% ipython --no-banner

In [1]: import numpy as np

In [2]: import numpy.linalg as la

In [3]: np.set_printoptions(precision=3, suppress=True, linewidth=140, sign=" ")

In [4]: arr = np.array([[3, 3, 0, 1, 2],
   ...:     [3, 3, 3, 0, 1],
   ...:     [0, 3, 3, 3, 0],
   ...:     [1, 0, 3, 3, 3],
   ...:     [2, 1, 0, 3, 3]])

In [5]: proj = np.triu(np.array([[1, 3, 3, -2, -2],
   ...:     [1, -2, 2, 1, -1],
   ...:     [1, -3, 0, 3, -1],
   ...:     [-1, -2, -3, 3, -2],
   ...:     [-1, 2, -2, -3, -2]]), 1) + np.eye(5)

In [6]: Y = proj @ arr @ la.inv(proj)

In [7]: print(Y)
[[  6.   1.  -8.  33.  64.]
 [  2.   2.   2.   2.  13.]
 [  1.  -1.  11. -21. -24.]
 [ -3.   7.  -2. -10. -24.]
 [  2.  -5.   4.   0.   6.]]

In [8]: print(np.round(la.det(Y), 3))
93.0

In [9]: print(proj @ arr - arr @ proj)
[[  3.   7.  -3.   0.   2.]
 [ -1.  -4.  -6.   0.  12.]
 [  1.  -1.   3.  -6.  18.]
 [ -4.  -5.  -3. -13.   5.]
 [  0.  -6.  -8.   3.  11.]]

In [10]: print(np.trace(Y), np.trace(arr))
15.0 15

In [11]: x0 = np.array([1, 4, 4, 2, 2])

In [12]: a = np.maximum(Y @ x0, 0)

In [13]: print(np.maximum(Y @ x0, 0) - np.maximum(-Y @ x0, 0))
[172.  48. -49. -51.  10.]

In [14]: print(a)
[ 172.   48.    0.    0.   10.]

In [15]: print(np.maximum(Y @ (3 * x0), 0))
[ 516.  144.    0.    0.   30.]

In [16]: print(Y.T @ a)
[ 1148.   218. -1240.  5772. 11692.]
